$ python3 -q
>>> import numpy as np
>>> np.set_printoptions(suppress=True, linewidth=140)
>>> arr = np.load("x.npy")
>>> print(arr)
[[-19.55  10.15 -25.48 -10.07  10.63  14.71]
 [-20.21   9.4  -24.39  -9.91   9.77  15.58]
 [-20.52  11.32 -24.82  -9.09   9.49  15.6 ]
 [-19.62  11.18 -26.52 -10.62  11.89  13.38]
 [-20.78  11.06 -24.85 -10.69   8.69  14.34]
 [-19.32   7.04 -24.97  -9.97   8.63  13.75]
 [-18.31  10.3  -23.74  -9.86   9.19  14.5 ]
 [-20.85   9.24 -24.63 -11.78  10.07  17.55]
 [-20.26   9.61 -25.16 -11.74  10.02  15.19]
 [-19.87   7.89 -25.97  -8.36   8.67  16.07]
 [-20.74   9.41 -23.76  -9.99  10.49  15.15]
 [-20.2    9.16 -26.54 -10.26   9.6   15.3 ]
 [-20.46   8.94 -26.08 -10.38  10.16  15.3 ]
 [-19.43   9.89 -24.73 -10.31   8.1   15.19]
 [-19.1    8.92 -26.05  -9.81  10.81  15.74]
 [-18.5   10.06 -26.12  -9.64  10.25  14.13]
 [-21.55  10.61 -25.35  -8.9   11.38  15.92]
 [-21.51  10.22 -25.35  -9.51   8.19  14.32]
 [-21.78  11.36 -25.1   -9.92   9.46  14.07]
 [-20.17  10.82 -24.59  -9.47  10.09  15.69]
 [-19.81   9.64 -25.75 -12.21   9.9   15.39]
 [-20.17   9.95 -25.65 -10.6    7.62  14.96]
 [-19.68  11.46 -24.24 -10.69  10.42  13.74]
 [-20.18  10.14 -24.21  -9.85   8.79  15.27]
 [-20.41  10.69 -24.74  -9.04   9.7   14.37]
 [-19.95  11.93 -24.7   -9.46  10.12  15.6 ]
 [-19.43   8.96 -26.52 -11.41   9.53  14.55]
 [-20.18   9.18 -26.52 -10.47   9.15  14.37]
 [-21.35   9.76 -23.31  -9.52   9.11  15.52]
 [-18.14   7.68 -25.69 -10.75  11.09  13.52]
 [-19.37  10.4  -23.97  -9.92  10.92  15.87]
 [-18.25  10.19 -23.8  -10.59   9.99  15.49]
 [-18.89   9.7  -24.56  -8.73  11.26  13.84]]
>>> def softmax(z):
...     e = np.exp(z - z.max(axis=-1, keepdims=True))
...     return e / e.sum(axis=-1, keepdims=True)
... 
>>> print(np.round(softmax(10 * arr[11]), 2) + 0)
[0. 0. 0. 0. 0. 1.]
>>> print(np.round(softmax(arr[11]), 2) + 0)
[0.   0.   0.   0.   0.   0.99]
>>> att = arr @ arr.T / np.sqrt(6)
>>> print(softmax(att).round(6).argmax(axis=1))
[16 16 16 16 16 16 16  7 16 16 16 16 16 16 16 16 16 16 16 16  7 16 16 16 16 16 16 16 16 16 16 16 16]
>>> print(np.round(softmax(att)[11] @ arr, 2))
[-21.43  10.38 -25.23  -9.39  11.16  16.2 ]
>>> Xs = arr - arr.mean(axis=0)
>>> evecs = np.linalg.svd(Xs)[2][:1]
>>> A2 = Xs - Xs @ evecs.T @ evecs
>>> print(np.round((Xs @ evecs.T).std(axis=0), 2))
[1.24]
>>> print(np.round(np.cov(Xs @ evecs.T, rowvar=False), 2))
1.58
>>> print(np.round(np.diag(evecs.T @ evecs), 2) + 0)
[0.2  0.52 0.17 0.06 0.   0.04]
>>> print(round(np.linalg.norm(A2) / np.linalg.norm(Xs), 2))
0.84
>>> x0 = np.array([2, 1, 1, 0, 1, 0])
>>> print(arr @ np.eye(6)[4])
[10.63  9.77  9.49 11.89  8.69  8.63  9.19 10.07 10.02  8.67 10.49  9.6  10.16  8.1  10.81 10.25 11.38  8.19  9.46 10.09  9.9   7.62 10.42
  8.79  9.7  10.12  9.53  9.15  9.11 11.09 10.92  9.99 11.26]
>>> print(np.sign((arr @ x0).round(6)))
[-1. -1. -1. -1. -1. -1. -1. -1. -1. -1. -1. -1. -1. -1. -1. -1. -1. -1. -1. -1. -1. -1. -1. -1. -1. -1. -1. -1. -1. -1. -1. -1. -1.]
>>> print(np.linalg.norm(arr @ x0) <= np.linalg.norm(arr, 2) * np.linalg.norm(x0) + 1e-9)
True
>>> F = np.load("data.npy")
>>> print(F)
[[ 2.26  1.72  0.73  1.36  1.73]
 [-0.57 -0.44  1.04 -0.32 -0.62]
 [-1.37 -1.81  1.71 -1.03 -1.96]
 [-0.08 -1.07 -0.04  0.67 -0.95]
 [-0.06  1.26  0.76 -0.82  0.66]
 [ 1.82  0.95 -2.64  2.7   1.32]
 [ 4.16  4.88 -2.44  3.1   4.04]
 [-0.34 -0.22  2.23 -1.35 -0.4 ]
 [ 0.88  1.12 -1.52  0.79  1.21]
 [ 1.36  2.61  1.29 -0.06  2.28]
 [ 1.29  1.17  2.54 -0.41  1.25]
 [ 3.68  4.56  0.21  1.64  3.27]
 [ 0.17 -0.24  0.59  0.43 -0.44]
 [ 0.28  0.14 -1.16  1.61 -0.45]
 [-1.77 -1.59 -1.08 -1.26 -1.38]
 [ 2.04  0.97  1.59  1.57  1.29]
 [ 2.11  2.93  0.61  0.12  2.81]
 [ 0.92  0.71 -2.22  1.69 -0.2 ]
 [-1.28 -1.63  0.57 -0.49 -1.94]
 [ 0.39  0.55 -0.22  0.09  1.16]
 [-0.61 -0.75  0.16 -0.7  -0.38]
 [-1.1  -1.21 -0.68 -1.28 -0.55]
 [ 0.88  0.66 -1.48  0.65  1.13]
 [ 0.47 -0.64 -1.38  1.5  -0.41]
 [ 1.11  1.28 -1.82  1.67  0.26]
 [ 0.99  0.87 -2.69  1.62  0.01]
 [ 3.99  3.1  -2.54  4.39  2.33]
 [ 0.69 -0.05  0.48 -0.13  0.57]
 [-1.62 -1.88 -0.95  0.03 -2.88]
 [-0.18  0.04 -0.72 -0.12  0.25]
 [-1.46 -2.29  0.5  -1.03 -1.83]
 [-3.52 -3.31 -0.5  -1.78 -3.06]
 [ 1.68  1.71 -0.37  1.39  1.35]
 [-1.95 -2.52  1.41 -1.66 -2.02]
 [ 2.95  4.12 -2.46  2.01  3.55]]
>>> gram = np.cov(F, rowvar=False)
>>> print(np.round(np.linalg.eigvalsh(gram)[::-1], 2))
[11.35  2.36  0.54  0.11  0.02]
>>> print(np.round(np.polyfit(F[:, 1], F[:, 3], 1), 2))
[0.51 0.24]
>>> x0 = np.array([3, 5, 1, 6, 1])
>>> rhs = F @ x0
>>> print(np.round(np.linalg.lstsq(F, rhs)[0], 2))
[3. 5. 1. 6. 1.]
>>> print(np.round(np.linalg.pinv(F) @ F, 2) + 0)
[[1. 0. 0. 0. 0.]
 [0. 1. 0. 0. 0.]
 [0. 0. 1. 0. 0.]
 [0. 0. 0. 1. 0.]
 [0. 0. 0. 0. 1.]]
>>> rng = np.random.default_rng(83)
>>> rhs = rhs + 0.05 * rng.normal(size=35)
>>> print(rhs.round(2))
[ 25.93  -5.43 -19.59  -2.54   2.57  25.15  57.09  -8.42  12.59  20.31  11.09  47.19   2.08   9.56 -23.24  23.26  25.19  14.03 -16.35
   5.38  -9.99 -18.24   9.52   5.4   18.2   14.42  53.65   2.11 -17.87  -1.61 -23.33 -41.35  22.89 -29.01  42.57]
>>> coef, *_ = np.linalg.lstsq(F, rhs)
>>> print([round(float(np.linalg.norm(np.linalg.solve(F.T @ F + lam * np.eye(5), F.T @ rhs))), 2) for lam in (0, 1, 10, 100)])
[8.47, 8.06, 7.2, 5.59]
>>> print(coef.round())
[3. 5. 1. 6. 1.]
>>> print(np.round(F.T @ (rhs - F @ coef), 2) + 0)
[0. 0. 0. 0. 0.]
>>> blk = np.stack([arr, -1 * arr, arr[::-1]])
>>> print(np.linalg.matrix_rank(blk))
[6 6 6]
>>> print(np.linalg.matrix_rank(blk.reshape(3, -1)))
2
>>> print(np.round(np.linalg.norm(blk, axis=(1, 2)), 2))
[226.36 226.36 226.36]
>>> print((blk @ arr.T).shape)
(3, 33, 33)
